% python3 -q
>>> import numpy as np
>>> from numpy import linalg as LA
>>> np.set_printoptions(suppress=True, linewidth=120)
>>> m1 = np.load("case16.npy")
>>> m1
array([[ -4.446,  -9.37 ,  -8.36 ],
       [ -2.45 ,   9.907,  -5.71 ],
       [ 13.146,   1.025, -14.281]])
>>> vec = np.array([2, 1, 2])
>>> h1 = np.maximum(m1 @ vec, 0)
>>> m1.T @ h1
array([0., 0., 0.])
>>> np.round(np.tanh(m1 @ vec), 3)
array([-1.   , -1.   , -0.847])
>>> m1 * (h1 > 1e-9)[:, None]
array([[-0., -0., -0.],
       [-0.,  0., -0.],
       [ 0.,  0., -0.]])
>>> vec = np.array([1, 1, 0])
>>> (m1 @ vec).argmax()
np.int64(2)
>>> np.round((m1 * vec).sum(axis=1), 3)
array([-13.816,   7.457,  14.171])
>>> np.round(m1 @ (2 * vec), 3)
array([-27.632,  14.914,  28.342])
>>> LA.norm(m1 @ vec) <= LA.norm(m1, 2) * LA.norm(vec) + 1e-9
np.True_
>>> np.round(m1 @ np.ones(3), 3)
array([-22.176,   1.747,  -0.11 ])
>>> m1 @ np.eye(3)[2]
array([ -8.36 ,  -5.71 , -14.281])
>>> np.round(np.einsum("ij,j->i", m1, vec), 3)
array([-13.816,   7.457,  14.171])
>>> m1 * vec
array([[-4.446, -9.37 , -0.   ],
       [-2.45 ,  9.907, -0.   ],
       [13.146,  1.025, -0.   ]])
>>> Y = np.array([[-9, -2, 7, -6], [8, -2, 2, -9], [-1, -1, 3, -6], [-8, 7, -6, 5]])
>>> W0 = np.triu(Y, 1)
>>> W0
array([[ 0, -2,  7, -6],
       [ 0,  0,  2, -9],
       [ 0,  0,  0, -6],
       [ 0,  0,  0,  0]])
>>> # looks like rank 3
>>> rng = np.random.default_rng(35)
>>> lab = rng.permutation(4)
>>> lab
array([1, 2, 3, 0])
>>> Y = W0[lab][:, lab]
>>> np.diag(Y)
array([0, 0, 0, 0])
>>> np.round(np.sort(np.abs(LA.eigvals(Y))), 3)
array([0., 0., 0., 0.])
>>> np.round(LA.det(Y), 3), round(float(LA.det(W0[lab])), 3)
(np.float64(0.0), 0.0)
>>> Y
array([[ 0,  2, -9,  0],
       [ 0,  0, -6,  0],
       [ 0,  0,  0,  0],
       [-2,  7, -6,  0]])
>>> np.allclose(Y, W0)
False
>>> X = np.array([[57, -1, 1], [1, 37, 2], [-3, 0, 42]])
>>> u = np.array([0, 1])
>>> np.cross(X[0, :3], X[1, :3])
array([ -39, -113, 2110])
>>> np.convolve(X[0], u)
array([ 0, 57, -1,  1])
>>> t3 = np.stack([X, 2 * X, X[::-1]])
>>> np.einsum("bij,cij->bc", t3, t3)
array([[ 6398, 12796,  1116],
       [12796, 25592,  2232],
       [ 1116,  2232,  6398]])
>>> np.round(LA.det(t3), 3)
array([ 88737., 709896., -88737.])
>>> t3.shape
(3, 3, 3)
>>> t3.sum(axis=0)
array([[168,  -3,  45],
       [  4, 148,   8],
       [ 48,  -1, 127]])
>>> feats = np.load("sample2.npy")
>>> feats
array([[1. , 0.9],
       [0.9, 1. ]])
>>> vec = np.array([0, 0])
>>> y = feats @ vec
>>> y
array([0., 0.])
>>> np.round(LA.solve(feats.T, feats[1]), 3)
array([0., 1.])
>>> np.round(LA.solve(feats, y), 3)
array([0., 0.])
>>> vec = np.array([3, -2])
>>> np.sign((feats @ vec).round(6))
array([1., 1.])
>>> np.round(feats @ (2 * vec), 3)
array([2.4, 1.4])
>>> (feats @ vec).argmax()
np.int64(0)
>>> feats @ np.ones(2)
array([1.9, 1.9])
>>> feats * vec
array([[ 3. , -1.8],
       [ 2.7, -2. ]])
>>> LA.norm(feats @ vec) <= LA.norm(feats, 2) * LA.norm(vec) + 1e-9
np.True_
>>> def softmax(z):
...     e = np.exp(z - z.max(axis=-1, keepdims=True))
...     return e / e.sum(axis=-1, keepdims=True)
... 
>>> np.round(softmax(10 * feats[1]), 3)
array([0.269, 0.731])
>>> np.round(softmax(feats[1] + -2), 3)
array([0.475, 0.525])
>>> np.round(softmax(feats[1]), 3)
array([0.475, 0.525])
>>> scores = feats @ feats.T / np.sqrt(2)
>>> np.round(softmax(scores + np.triu(np.full(scores.shape, -np.inf), 1)), 3)
array([[1.   , 0.   ],
       [0.498, 0.502]])
>>> u = np.array([0, 0])
>>> Y = feats + np.outer(u, np.eye(2)[0])
>>> np.round(LA.det(Y) / LA.det(feats), 3), np.round(1 + LA.solve(feats, u)[0], 3)
(np.float64(1.0), np.float64(1.0))
>>> LA.matrix_rank(LA.inv(Y) - LA.inv(feats), tol=1e-8)
np.int64(0)
>>> Y
array([[1. , 0.9],
       [0.9, 1. ]])
>>> F = np.load("data.npy")
>>> F
array([[0, 0, 0],
       [2, 1, 0],
       [1, 0, 1]])
>>> U, s, Vt = LA.svd(F)
>>> np.argmax(s[:-1] / (s[1:] + 1e-6)) + 1
np.int64(2)
>>> s.round(3) + 0
array([2.449, 1.   , 0.   ])
>>> Y = U[:, :2] @ np.diag(s[:2]) @ Vt[:2]
>>> LA.matrix_rank(Y)
np.int64(2)
>>> np.round(np.abs(F - Y).max(), 3)
np.float64(0.0)
